$ ipython --no-banner

In [1]: import numpy as np

In [2]: np.set_printoptions(precision=4, suppress=True, linewidth=200, sign=" ")

In [3]: mat = np.load("m.npy")

In [4]: mat
Out[4]: 
array([[ 0.2   ,  0.1   ,  0.2   ,  0.2   ,  0.2   ,  0.1   ],
       [ 0.1429,  0.1429,  0.    ,  0.2857,  0.1429,  0.2857],
       [ 0.1   ,  0.2   ,  0.2   ,  0.2   ,  0.2   ,  0.1   ],
       [ 0.2857,  0.1429,  0.1429,  0.2857,  0.    ,  0.1429],
       [ 0.1667,  0.1667,  0.    ,  0.1667,  0.3333,  0.1667],
       [ 0.25  ,  0.5   ,  0.    ,  0.    ,  0.    ,  0.25  ]])

In [5]: out = np.array([[0, 1, 2], [0, 3, 3], [0, 1, 0], [1, 1, 1], [3, 2, 2], [0, 2, 3]])

In [6]: np.linalg.matrix_rank(mat @ out)
Out[6]: np.int64(3)

In [7]: np.linalg.matrix_rank(np.vstack([mat, out.T]))
Out[7]: np.int64(6)

In [8]: np.vstack([mat, out.T]).shape
Out[8]: (9, 6)

In [9]: x0 = np.array([2, 1, -1, -3, 1, 2])

In [10]: target = mat @ x0

In [11]: target
Out[11]: array([ 0.1   ,  0.2857,  0.    ,  0.    ,  0.6667,  1.5   ])

In [12]: np.round(np.linalg.solve(mat.T, mat[2]), 4) + 0
Out[12]: array([ 0.,  0.,  1.,  0.,  0.,  0.])

In [13]: np.linalg.solve(mat, target + mat[:, 5])
Out[13]: array([ 2.,  1., -1., -3.,  1.,  3.])

In [14]: np.linalg.solve(mat, target)
Out[14]: array([ 2.,  1., -1., -3.,  1.,  2.])

In [15]: np.round(np.linalg.solve(mat, mat[:, 1]), 4) + 0
Out[15]: array([ 0.,  1.,  0.,  0.,  0.,  0.])

In [16]: np.linalg.solve(mat, -2 * target)
Out[16]: array([-4., -2.,  2.,  6., -2., -4.])

In [17]: rng = np.random.default_rng(64383)

In [18]: idx = rng.permutation(6)

In [19]: idx
Out[19]: array([ 3,  1,  5,  2,  4,  0])

In [20]: out = mat[idx][:, idx]

In [21]: np.diag(out)
Out[21]: array([ 0.2857,  0.1429,  0.25  ,  0.2   ,  0.3333,  0.2   ])

In [22]: round(float(np.abs(np.linalg.eigvals(mat)).max()), 4)
Out[22]: 1.0

In [23]: np.sort(np.abs(np.linalg.eigvals(mat)))
Out[23]: array([ 0.1223,  0.1223,  0.1776,  0.2401,  0.2401,  1.    ])

In [24]: np.allclose(mat @ mat.T, mat.T @ mat)
Out[24]: False

In [25]: Q, evecs = np.linalg.qr(mat[:, :2])[0], np.linalg.qr(mat[:, 2:])[0]

In [26]: sig = np.linalg.svd(Q.T @ evecs, compute_uv=False)

In [27]: np.degrees(np.arccos(sig.clip(0, 1)))
Out[27]: array([ 11.7612,  32.5945])

In [28]: round(np.linalg.norm(Q @ Q.T - evecs @ evecs.T, 2), 4)
Out[28]: np.float64(1.0)

In [29]: J = np.loadtxt("block9.csv", delimiter=",")

In [30]: J
Out[30]: 
array([[-9.1304, -9.0904,  2.9591],
       [-8.9109, -9.2549,  2.9303],
       [-8.899 , -9.1455,  3.2085],
       [-8.9469, -8.9617,  2.919 ],
       [-9.0129, -8.9603,  3.1647],
       [-9.0385, -8.9534,  3.0182],
       [ 8.0162, -1.9526, -3.1983],
       [ 7.9311, -2.126 , -3.0372],
       [ 7.9717, -2.1236, -3.0271],
       [ 8.0735, -2.2717, -3.01  ],
       [ 8.1178, -1.9392, -2.8901],
       [ 8.0334, -1.9886, -2.9966],
       [ 5.8619, -8.9539,  3.9938],
       [ 6.1174, -8.8643,  4.0802],
       [ 6.1002, -8.9074,  3.9029],
       [ 5.9832, -9.0997,  3.9071],
       [ 6.0033, -8.9466,  4.0525],
       [ 5.9441, -8.9663,  3.8624]])

In [31]: out = mat / np.sqrt((mat ** 2).mean(axis=1, keepdims=True))

In [32]: np.linalg.matrix_rank(mat - mat.mean(axis=1, keepdims=True))
Out[32]: np.int64(5)

In [33]: np.linalg.matrix_rank(out) == np.linalg.matrix_rank(mat)
Out[33]: np.True_

In [34]: mat - mat.mean(axis=1, keepdims=True)
Out[34]: 
array([[ 0.0333, -0.0667,  0.0333,  0.0333,  0.0333, -0.0667],
       [-0.0238, -0.0238, -0.1667,  0.119 , -0.0238,  0.119 ],
       [-0.0667,  0.0333,  0.0333,  0.0333,  0.0333, -0.0667],
       [ 0.119 , -0.0238, -0.0238,  0.119 , -0.1667, -0.0238],
       [ 0.    ,  0.    , -0.1667,  0.    ,  0.1667,  0.    ],
       [ 0.0833,  0.3333, -0.1667, -0.1667, -0.1667,  0.0833]])
